>>> import numpy as np
>>> np.set_printoptions(precision=2, suppress=True, linewidth=140, floatmode="fixed")
>>> F = 5 * np.eye(6) + np.eye(6, k=1)
>>> F
array([[5.00, 1.00, 0.00, 0.00, 0.00, 0.00],
       [0.00, 5.00, 1.00, 0.00, 0.00, 0.00],
       [0.00, 0.00, 5.00, 1.00, 0.00, 0.00],
       [0.00, 0.00, 0.00, 5.00, 1.00, 0.00],
       [0.00, 0.00, 0.00, 0.00, 5.00, 1.00],
       [0.00, 0.00, 0.00, 0.00, 0.00, 5.00]])
>>> A2 = np.linalg.inv(F)
>>> np.round(np.linalg.slogdet(F)[0], 2)
np.float64(1.0)
>>> np.linalg.det(F) * A2
array([[3125.00, -625.00,  125.00,  -25.00,    5.00,   -1.00],
       [   0.00, 3125.00, -625.00,  125.00,  -25.00,    5.00],
       [   0.00,    0.00, 3125.00, -625.00,  125.00,  -25.00],
       [   0.00,    0.00,    0.00, 3125.00, -625.00,  125.00],
       [   0.00,    0.00,    0.00,    0.00, 3125.00, -625.00],
       [   0.00,    0.00,    0.00,    0.00,    0.00, 3125.00]])
>>> round(np.linalg.det(F) * np.linalg.det(A2), 2)
np.float64(1.0)
>>> np.round(np.linalg.cond(F), 2)
np.float64(1.44)
>>> [int(np.linalg.matrix_rank(np.linalg.matrix_power(F, p))) for p in range(1, 7)]
[6, 6, 6, 6, 6, 6]
>>> np.prod(np.diag(F)), np.round(np.linalg.det(F), 2)
(np.float64(15625.0), np.float64(15625.0))
>>> np.sort(np.linalg.eigvals(F))
array([5.00, 5.00, 5.00, 5.00, 5.00, 5.00])
>>> F @ F
array([[25.00, 10.00,  1.00,  0.00,  0.00,  0.00],
       [ 0.00, 25.00, 10.00,  1.00,  0.00,  0.00],
       [ 0.00,  0.00, 25.00, 10.00,  1.00,  0.00],
       [ 0.00,  0.00,  0.00, 25.00, 10.00,  1.00],
       [ 0.00,  0.00,  0.00,  0.00, 25.00, 10.00],
       [ 0.00,  0.00,  0.00,  0.00,  0.00, 25.00]])
>>> rng = np.random.default_rng(6409)
>>> lab = rng.permutation(6)
>>> A2 = F[:, lab] * rng.choice([-1, 1], 6)
>>> A2
array([[-1.00, -5.00,  0.00, -0.00,  0.00,  0.00],
       [-5.00, -0.00,  0.00, -1.00,  0.00,  0.00],
       [-0.00, -0.00,  0.00, -5.00,  0.00,  1.00],
       [-0.00, -0.00,  0.00, -0.00,  1.00,  5.00],
       [-0.00, -0.00,  1.00, -0.00,  5.00,  0.00],
       [-0.00, -0.00,  5.00, -0.00,  0.00,  0.00]])
>>> left, _, vt = np.linalg.svd(F.T @ A2)
>>> np.round(np.linalg.lstsq(F, A2)[0], 2) + 0
array([[ 0.00, -1.00,  0.00,  0.00,  0.00,  0.00],
       [-1.00,  0.00,  0.00,  0.00,  0.00,  0.00],
       [ 0.00,  0.00,  0.00, -1.00,  0.00,  0.00],
       [ 0.00,  0.00,  0.00,  0.00,  0.00,  1.00],
       [ 0.00,  0.00,  0.00,  0.00,  1.00,  0.00],
       [ 0.00,  0.00,  1.00,  0.00,  0.00,  0.00]])
